% python3 -q
>>> import numpy as np
>>> from numpy import linalg as LA
>>> np.set_printoptions(precision=2, suppress=True, linewidth=200)
>>> rnd = lambda a: np.round(a, 2) + 0
>>> E = np.load("x.npy")
>>> E
array([[ 2, -4,  0,  2, -2],
       [ 2, -4,  0,  2, -2],
       [ 3, -6,  0,  3, -3],
       [ 3, -6,  0,  3, -3],
       [ 2, -4,  0,  2, -2],
       [ 0,  0,  0,  0,  0],
       [ 2, -4,  0,  2, -2],
       [ 2, -4,  0,  2, -2],
       [ 3, -6,  0,  3, -3],
       [ 2, -4,  0,  2, -2],
       [ 0,  0,  0,  0,  0],
       [ 1, -2,  0,  1, -1]])
>>> U, sv, vt = LA.svd(E)
>>> evecs = vt[:(sv > 1e-8).sum()]
>>> rng = np.random.default_rng(736)
>>> x = E[7] + -1 * E[1] + rng.integers(2) * np.eye(5)[3]
>>> x
array([0., 0., 0., 0., 0.])
>>> rnd(np.diag(evecs.T @ evecs))
array([0.14, 0.57, 0.  , 0.14, 0.14])
>>> np.allclose(evecs.T @ evecs @ x, x)
True
>>> rnd(evecs.T @ evecs)
array([[ 0.14, -0.29,  0.  ,  0.14, -0.14],
       [-0.29,  0.57,  0.  , -0.29,  0.29],
       [ 0.  ,  0.  ,  0.  ,  0.  ,  0.  ],
       [ 0.14, -0.29,  0.  ,  0.14, -0.14],
       [-0.14,  0.29,  0.  , -0.14,  0.14]])
>>> rnd(E.mean(axis=0))
array([ 1.83, -3.67,  0.  ,  1.83, -1.83])
>>> LA.matrix_rank(E)
np.int64(1)
>>> np.unravel_index(np.abs(E).argmax(), E.shape)
(np.int64(2), np.int64(1))
>>> print(E - E[0])
[[ 0  0  0  0  0]
 [ 0  0  0  0  0]
 [ 1 -2  0  1 -1]
 [ 1 -2  0  1 -1]
 [ 0  0  0  0  0]
 [-2  4  0 -2  2]
 [ 0  0  0  0  0]
 [ 0  0  0  0  0]
 [ 1 -2  0  1 -1]
 [ 0  0  0  0  0]
 [-2  4  0 -2  2]
 [-1  2  0 -1  1]]
>>> E.shape
(12, 5)
>>> w1 = np.array([[1, 1], [1, 0], [3, 3], [1, 2], [3, 1]])
>>> c = np.array([0, -1])
>>> H = np.maximum(E @ w1 + c, 0)
>>> LA.matrix_rank(H)
np.int64(1)
>>> print(rnd((H > 0).mean(axis=0)))
[0.   0.83]
>>> H
array([[0, 3],
       [0, 3],
       [0, 5],
       [0, 5],
       [0, 3],
       [0, 0],
       [0, 3],
       [0, 3],
       [0, 5],
       [0, 3],
       [0, 0],
       [0, 1]])
>>> Z = np.array([[0, 2], [2, 1]])
>>> w1 @ Z
array([[2, 3],
       [0, 2],
       [6, 9],
       [4, 4],
       [2, 7]])
>>> H @ Z
array([[ 6,  3],
       [ 6,  3],
       [10,  5],
       [10,  5],
       [ 6,  3],
       [ 0,  0],
       [ 6,  3],
       [ 6,  3],
       [10,  5],
       [ 6,  3],
       [ 0,  0],
       [ 2,  1]])
>>> rk = LA.matrix_rank(E)
>>> rk
np.int64(1)
>>> null = LA.svd(E)[2][rk:].T
>>> print(np.allclose(E @ null, 0))
True
>>> rnd(null @ null.T)
array([[ 0.86,  0.29,  0.  , -0.14,  0.14],
       [ 0.29,  0.43,  0.  ,  0.29, -0.29],
       [ 0.  ,  0.  ,  1.  ,  0.  ,  0.  ],
       [-0.14,  0.29,  0.  ,  0.86,  0.14],
       [ 0.14, -0.29,  0.  ,  0.14,  0.86]])
>>> [int(LA.matrix_rank(E[:, :j + 1])) for j in range(5)]
[1, 1, 1, 1, 1]
>>> rnd(LA.norm(E[11], 1)), rnd(LA.norm(E[11], np.inf))
(np.float64(5.0), np.float64(2.0))
>>> rnd(LA.norm(E, axis=1))
array([5.29, 5.29, 7.94, 7.94, 5.29, 0.  , 5.29, 5.29, 7.94, 5.29, 0.  , 2.65])
>>> rnd(LA.norm(E, 1)), rnd(LA.norm(E, np.inf))
(np.float64(44.0), np.float64(15.0))
>>> rnd(LA.norm(E, 2))
np.float64(19.08)
>>> E[11] @ E[1]
np.int64(14)
>>> A = np.array([[0, 2, 1, -2, 0],
...     [2, 0, -2, -1, 0],
...     [-2, -2, 2, -1, -1],
...     [2, 2, 0, 0, 0],
...     [2, 1, 0, 0, -2],
...     [0, 0, 2, -2, 1],
...     [0, -1, 1, -1, -1],
...     [1, 2, -1, 0, -1]]) * (rng.random((8, 5)) < 0.3)
>>> A
array([[ 0,  0,  0,  0,  0],
       [ 0,  0,  0,  0,  0],
       [-2,  0,  0, -1, -1],
       [ 0,  2,  0,  0,  0],
       [ 0,  0,  0,  0, -2],
       [ 0,  0,  2, -2,  0],
       [ 0,  0,  0,  0,  0],
       [ 0,  0, -1,  0, -1]])
>>> # row 1 repeats row 0
>>> out = np.c_[A[:, :1] @ np.array([[-1]]), np.array([-3, -3, 2, -2, -2, 0, -3, 0])]
>>> print(out)
[[ 0 -3]
 [ 0 -3]
 [ 2  2]
 [ 0 -2]
 [ 0 -2]
 [ 0  0]
 [ 0 -3]
 [ 0  0]]
>>> LA.matrix_rank(np.c_[A, out])
np.int64(6)
>>> LA.matrix_rank(out)
np.int64(2)
>>> rnd(LA.norm(LA.qr(A)[0].T @ out, axis=0) ** 2 / ((out ** 2).sum(axis=0) + 1e-12))
array([1.  , 0.31])
